$ ipython --no-banner

In [1]: import numpy as np

In [2]: np.set_printoptions(suppress=True, linewidth=140)

In [3]: K = -1 * np.eye(6) + np.eye(6, k=1)

In [4]: K
Out[4]: 
array([[-1.,  1.,  0.,  0.,  0.,  0.],
       [ 0., -1.,  1.,  0.,  0.,  0.],
       [ 0.,  0., -1.,  1.,  0.,  0.],
       [ 0.,  0.,  0., -1.,  1.,  0.],
       [ 0.,  0.,  0.,  0., -1.,  1.],
       [ 0.,  0.,  0.,  0.,  0., -1.]])

In [5]: # triangular

In [6]: x0 = np.array([2, -3, 4, -9, -8, 6])

In [7]: h1 = np.maximum(K @ x0, 0)

In [8]: np.round(np.tanh(K @ x0), 1)
Out[8]: array([-1. ,  1. , -1. ,  0.8,  1. , -1. ])

In [9]: K.T @ h1
Out[9]: array([  0.,  -7.,   7.,  -1., -13.,  14.])

In [10]: h1
Out[10]: array([ 0.,  7.,  0.,  1., 14.,  0.])

In [11]: rng = np.random.default_rng(54)

In [12]: labels = rng.permutation(6)

In [13]: labels
Out[13]: array([4, 2, 0, 3, 1, 5])

In [14]: Y = K[labels][:, labels]

In [15]: np.allclose(Y, K)
Out[15]: False

In [16]: Y
Out[16]: 
array([[-1.,  0.,  0.,  0.,  0.,  1.],
       [ 0., -1.,  0.,  1.,  0.,  0.],
       [ 0.,  0., -1.,  0.,  1.,  0.],
       [ 1.,  0.,  0., -1.,  0.,  0.],
       [ 0.,  1.,  0.,  0., -1.,  0.],
       [ 0.,  0.,  0.,  0.,  0., -1.]])

In [17]: np.trace(Y)
Out[17]: np.float64(-6.0)

In [18]: np.diag(Y)
Out[18]: array([-1., -1., -1., -1., -1., -1.])

In [19]: r0 = np.array([-2, -3])

In [20]: np.convolve(Y[2], r0)
Out[20]: array([ 0.,  0.,  2.,  3., -2., -3.,  0.])

In [21]: np.cross(Y[2, :3], Y[0, :3])
Out[21]: array([0., 1., 0.])

In [22]: np.correlate(Y[2], Y[0], "full")
Out[22]: array([ 0.,  0., -1.,  0.,  1.,  0.,  0.,  1.,  0., -1.,  0.])

In [23]: np.array([np.convolve(row, r0, "same") for row in Y])
Out[23]: 
array([[ 2.,  3.,  0.,  0.,  0., -2.],
       [ 0.,  2.,  3., -2., -3.,  0.],
       [ 0.,  0.,  2.,  3., -2., -3.],
       [-2., -3.,  0.,  2.,  3.,  0.],
       [ 0., -2., -3.,  0.,  2.,  3.],
       [ 0.,  0.,  0.,  0.,  0.,  2.]])

In [24]: def softmax(z):
    ...:     e = np.exp(z - z.max(axis=-1, keepdims=True))
    ...:     return e / e.sum(axis=-1, keepdims=True)
    ...: 

In [25]: np.round(softmax(K[4] + -1), 1)
Out[25]: array([0.1, 0.1, 0.1, 0.1, 0.1, 0.4])

In [26]: np.round(softmax(K[4]), 1)
Out[26]: array([0.1, 0.1, 0.1, 0.1, 0.1, 0.4])

In [27]: scores = K @ K.T / np.sqrt(6)

In [28]: np.round(softmax(scores), 1)
Out[28]: 
array([[0.3, 0.1, 0.1, 0.1, 0.1, 0.1],
       [0.1, 0.3, 0.1, 0.2, 0.2, 0.2],
       [0.2, 0.1, 0.3, 0.1, 0.2, 0.2],
       [0.2, 0.2, 0.1, 0.3, 0.1, 0.2],
       [0.2, 0.2, 0.2, 0.1, 0.3, 0.1],
       [0.2, 0.2, 0.2, 0.2, 0.1, 0.2]])

In [29]: np.round(softmax(scores + np.triu(np.full(scores.shape, -np.inf), 1)), 1)
Out[29]: 
array([[1. , 0. , 0. , 0. , 0. , 0. ],
       [0.2, 0.8, 0. , 0. , 0. , 0. ],
       [0.3, 0.2, 0.6, 0. , 0. , 0. ],
       [0.2, 0.2, 0.1, 0.5, 0. , 0. ],
       [0.2, 0.2, 0.2, 0.1, 0.4, 0. ],
       [0.2, 0.2, 0.2, 0.2, 0.1, 0.2]])

In [30]: A = np.load("dump.npy")

In [31]: A
Out[31]: 
array([[-3.8,  4. ,  0. ],
       [ 2.1, -2.1,  0. ],
       [ 0.8, -0.5, -0.1],
       [-0.4,  0.5,  0. ],
       [ 5.7, -5.7,  0. ],
       [ 0.1,  0. ,  0.1],
       [-1.7,  1.7, -0.2],
       [ 0. ,  0. ,  0.1],
       [-6.3,  6.2,  0.2],
       [ 0.6, -0.5, -0.1],
       [-0.7,  0.7, -0.1],
       [-2.3,  2.3,  0. ],
       [ 3. , -2.9,  0. ],
       [ 2.7, -2.7,  0.1],
       [-2.4,  2.4,  0.1],
       [ 1.8, -1.7,  0.1],
       [-2.4,  2.5,  0.1],
       [-0.8,  0.7, -0.2],
       [-0.1,  0. ,  0.1],
       [-2.2,  2. ,  0. ],
       [-0.8,  0.9, -0.1],
       [-0.6,  0.4,  0. ],
       [-0.3,  0.2,  0.1],
       [-1.3,  1.3,  0. ]])

In [32]: Ac = (A - A.mean(axis=0)) / A.std(axis=0)

In [33]: np.round(Ac.std(axis=0), 1)
Out[33]: array([1., 1., 1.])

In [34]: b = np.linalg.lstsq(np.delete(Ac, 2, axis=1), Ac[:, 2])[0]

In [35]: np.abs(b).argmax()
Out[35]: np.int64(0)

In [36]: np.round(1 - np.var(Ac[:, 2] - np.delete(Ac, 2, axis=1) @ b), 1)
Out[36]: np.float64(0.0)

In [37]: Ac = A - A.mean(axis=0)

In [38]: vecs = np.linalg.svd(Ac)[2][:1]

In [39]: Y = Ac - Ac @ vecs.T @ vecs

In [40]: np.round(np.cov(Ac @ vecs.T, rowvar=False), 1)
Out[40]: np.float64(11.8)

In [41]: np.round(Y.std(axis=0), 1)
Out[41]: array([0.1, 0.1, 0.1])

In [42]: O, r_ = np.linalg.qr(A)

In [43]: np.allclose(r_.T @ r_, A.T @ A)
Out[43]: True

In [44]: round(abs(r_[0, 0]), 1), np.round(np.linalg.norm(A[:, 0]), 1)
Out[44]: (np.float64(11.8), np.float64(11.8))

In [45]: X = np.loadtxt("mat.csv", delimiter=",")

In [46]: X
Out[46]: 
array([[-4.5, -0.5,  0.4, -1. , 16.3, 14.2],
       [-5.5,  0.2, -0.1,  0.2, 15.5, 14.7],
       [-2.7,  0. , -1.6,  0.2, 13.7, 13.8],
       [-6.5,  1.2,  1. , -1. , 15.3, 16.5],
       [-3.9,  1. , -1.4,  0.3, 15.8, 14.4],
       [-4.9,  0.7,  0.5,  1.6, 15.2, 15.3],
       [-7. ,  0.4,  0. ,  0.8, 13.9, 17. ],
       [-3. , -0.8, -1.9, -0.5, 16.3, 15.3],
       [-5.1,  1.3, -1.5,  0.4, 15.6, 15.2],
       [-7.5,  0.4,  0. ,  1.1, 14.9, 13.9],
       [-4.6,  2. ,  0.8, -0.4, 16.1, 14. ],
       [-5.9, -1.3,  0.7,  0.4, 14. , 14.8],
       [-5.2, -0.6,  1.6,  0.2, 16.9, 14.4],
       [-4.9, -1.7,  0.3,  1.7, 15. , 15.3],
       [-5. ,  0.6, -0.3, -0.5, 15.9, 14.1],
       [-6.2,  0.7,  1.1,  1. , 16.3, 14.4],
       [-4.5, -1.3,  0.4,  0.3, 17. , 13.1],
       [-3.9, -0.7, -1. ,  1.1, 13.8, 16.5],
       [-5.1, -0.9,  0.9, -1.2, 13.5, 15. ]])

In [47]: cov = np.cov(A, rowvar=False)

In [48]: np.round(np.corrcoef(A[:, 1], A[:, 2])[0, 1], 1)
Out[48]: np.float64(0.1)

In [49]: cov.shape
Out[49]: (3, 3)

In [50]: data = np.load("test18.npy")

In [51]: data
Out[51]: 
array([[ 3., -3., -1.,  0.,  0.,  0.,  0.,  0.],
       [ 3.,  0.,  3.,  0.,  0.,  0.,  0.,  0.],
       [ 1.,  3.,  3.,  0.,  0.,  0.,  0.,  0.],
       [ 0.,  0.,  0.,  1.,  1., -3., -1., -2.],
       [ 0.,  0.,  0.,  2., -1.,  3., -2., -3.],
       [ 0.,  0.,  0., -1.,  3., -3.,  0.,  0.],
       [ 0.,  0.,  0., -2.,  1., -1.,  3.,  3.],
       [ 0.,  0.,  0.,  3., -2.,  0., -1., -1.]])

In [52]: Y = np.array([[3, 0], [0, 1], [2, 1], [1, 1], [0, 0], [1, 1], [1, 3], [2, 0]])

In [53]: data @ Y
Out[53]: 
array([[ 7., -4.],
       [15.,  3.],
       [ 9.,  6.],
       [-7., -5.],
       [-3., -1.],
       [-4., -4.],
       [ 6.,  6.],
       [ 0.,  0.]])

In [54]: np.linalg.matrix_rank(data @ Y)
Out[54]: np.int64(2)

In [55]: np.einsum("ij,ij->", data, Y)
ValueError: operands could not be broadcast together with remapped shapes [original->remapped]: (8,8)->(8,8) (8,2)->(8,2) 


In [56]: Y.T @ data.T
Out[56]: 
array([[ 7., 15.,  9., -7., -3., -4.,  6.,  0.],
       [-4.,  3.,  6., -5., -1., -4.,  6.,  0.]])

In [57]: Y @ data
ValueError: matmul: Input operand 1 has a mismatch in its core dimension 0, with gufunc signature (n?,k),(k,m?)->(n?,m?) (size 8 is different from 2)


In [58]: np.einsum("ij,ij->i", data, data)
Out[58]: array([19., 18., 19., 16., 27., 19., 24., 15.])

In [59]: np.einsum("ij->j", data)
Out[59]: array([ 7.,  0.,  5.,  3.,  2., -4., -1., -3.])
